In [1]: import numpy as np

In [2]: import numpy.linalg as la

In [3]: np.set_printoptions(precision=2, suppress=True, linewidth=120)

In [4]: arr = np.load("x.npy")

In [5]: arr
Out[5]: 
array([[ 1,  3,  1,  1],
       [-2, -6, -2, -2],
       [-3, -9, -3, -3],
       [ 1,  3,  1,  1]])

In [6]: U, sv, Vt = la.svd(arr, full_matrices=False)

In [7]: np.abs(U[:, 0]).round(6).argmax()
Out[7]: np.int64(2)

In [8]: np.round(U.T @ U, 2) + 0
Out[8]: 
array([[1., 0., 0., 0.],
       [0., 1., 0., 0.],
       [0., 0., 1., 0.],
       [0., 0., 0., 1.]])

In [9]: np.round(sv / sv[0], 2) + 0
Out[9]: array([1., 0., 0., 0.])

In [10]: U.shape, sv.shape, Vt.shape
Out[10]: ((4, 4), (4,), (4, 4))

In [11]: B = np.array([[2, 0, 0]])

In [12]: F = B.T @ B

In [13]: F
Out[13]: 
array([[4, 0, 0],
       [0, 0, 0],
       [0, 0, 0]])

In [14]: # columns 1 and 2 are equal

In [15]: F @ la.pinv(F) @ F
Out[15]: 
array([[4., 0., 0.],
       [0., 0., 0.],
       [0., 0., 0.]])

In [16]: la.norm(F, axis=0)
Out[16]: array([4., 0., 0.])

In [17]: F[:, 1] @ F[:, 2]
Out[17]: np.int64(0)

In [18]: evals, vecs = la.eigh(F)

In [19]: vec = np.array([-1, -1, -3])

In [20]: vecs * np.maximum(evals, 0) @ vecs.T
Out[20]: 
array([[4., 0., 0.],
       [0., 0., 0.],
       [0., 0., 0.]])

In [21]: round(vec @ F @ vec / (vec @ vec), 2), evals[0], evals[-1]
Out[21]: (np.float64(0.36), np.float64(0.0), np.float64(4.0))

In [22]: r = la.matrix_rank(F)

In [23]: r
Out[23]: np.int64(1)

In [24]: ns = la.svd(F)[2][r:].T

In [25]: ns @ ns.T
Out[25]: 
array([[0., 0., 0.],
       [0., 1., 0.],
       [0., 0., 1.]])

In [26]: F @ ns
Out[26]: 
array([[0., 0.],
       [0., 0.],
       [0., 0.]])

In [27]: [int(la.matrix_rank(F[:i])) for i in range(1, len(F) + 1)]
Out[27]: [1, 1, 1]

In [28]: J = np.load("out15.npy")

In [29]: J
Out[29]: 
array([[-1,  0],
       [ 1,  2],
       [ 3,  4]])

In [30]: B = np.array([[2, -3], [-3, 2]])

In [31]: basis = np.kron(B, J)

In [32]: la.matrix_rank(basis)
Out[32]: np.int64(4)

In [33]: U, sv, Vt = la.svd(J, full_matrices=False)

In [34]: np.abs(U[:, 0]).round(6).argmax()
Out[34]: np.int64(2)

In [35]: sv / sv[0]
Out[35]: array([1.  , 0.16])

In [36]: np.round(U.T @ J @ Vt.T, 2) + 0
Out[36]: 
array([[5.5 , 0.  ],
       [0.  , 0.89]])

In [37]: (sv > 1e-8).sum()
Out[37]: np.int64(2)

In [38]: round(np.sqrt((sv ** 2).sum()), 2), np.round(la.norm(J), 2)
Out[38]: (np.float64(5.57), np.float64(5.57))

In [39]: np.allclose(U * sv @ Vt, J)
Out[39]: True

In [40]: B = J / np.sqrt((J ** 2).mean(axis=1, keepdims=True))

In [41]: la.matrix_rank(B) == la.matrix_rank(J)
Out[41]: np.True_

In [42]: B[0]
Out[42]: array([-1.41,  0.  ])

In [43]: la.norm(B, axis=1)
Out[43]: array([1.41, 1.41, 1.41])

In [44]: la.matrix_rank(J - J.mean(axis=1, keepdims=True))
Out[44]: np.int64(1)

In [45]: q, R = la.qr(J)

In [46]: np.round(q.T @ q, 2) + 0
Out[46]: 
array([[1., 0.],
       [0., 1.]])

In [47]: feats = np.diag(20 * np.array([1, 0, 3])) + np.array([[-2, 0, 2], [1, -2, 2], [2, -1, 1]])

In [48]: feats
Out[48]: 
array([[18,  0,  2],
       [ 1, -2,  2],
       [ 2, -1, 61]])

In [49]: # row 2 is much longer than the rest

In [50]: B = la.inv(feats)

In [51]: np.round(feats @ B, 2) + 0
Out[51]: 
array([[1., 0., 0.],
       [0., 1., 0.],
       [0., 0., 1.]])

In [52]: np.round(la.det(feats) * la.det(B), 2)
Out[52]: np.float64(1.0)

In [53]: np.round(la.inv(B), 2) + 0
Out[53]: 
array([[18.,  0.,  2.],
       [ 1., -2.,  2.],
       [ 2., -1., 61.]])

In [54]: la.det(feats) * B
Out[54]: 
array([[-120.,   -2.,    4.],
       [ -57., 1094.,  -34.],
       [   3.,   18.,  -36.]])

In [55]: (np.abs(B) > 1e-9).astype(int)
Out[55]: 
array([[1, 1, 1],
       [1, 1, 1],
       [1, 1, 1]])

In [56]: round(la.cond(feats), 2)
Out[56]: np.float64(31.11)

In [57]: round(float(la.slogdet(feats)[0]), 2)
Out[57]: -1.0

In [58]: K = np.load("layer8.npy")

In [59]: K
Out[59]: 
array([[0, 1, 0, 0],
       [1, 0, 1, 0],
       [0, 1, 0, 0],
       [0, 0, 0, 0]])

In [60]: # column 2 repeats column 0

In [61]: evals, vecs = la.eigh(K)

In [62]: np.abs(vecs[:, -1])
Out[62]: array([0.5 , 0.71, 0.5 , 0.  ])

In [63]: evals.sum(), np.trace(K)
Out[63]: (np.float64(0.0), np.int64(0))

In [64]: np.round(vecs.T @ K @ vecs, 2) + 0
Out[64]: 
array([[-1.41,  0.  ,  0.  ,  0.  ],
       [ 0.  ,  0.  ,  0.  ,  0.  ],
       [ 0.  ,  0.  ,  0.  ,  0.  ],
       [ 0.  ,  0.  ,  0.  ,  1.41]])

In [65]: r = la.matrix_rank(K)

In [66]: r
Out[66]: np.int64(2)

In [67]: ns = la.svd(K)[2][r:].T

In [68]: la.matrix_rank(K.T @ K), la.matrix_rank(K @ K.T)
Out[68]: (np.int64(2), np.int64(2))

In [69]: [int(la.matrix_rank(K[:, :j + 1])) for j in range(4)]
Out[69]: [1, 2, 2, 2]

In [70]: [int(la.matrix_rank(K[:i])) for i in range(1, len(K) + 1)]
Out[70]: [1, 2, 2, 2]

In [71]: np.allclose(K @ ns, 0)
Out[71]: True
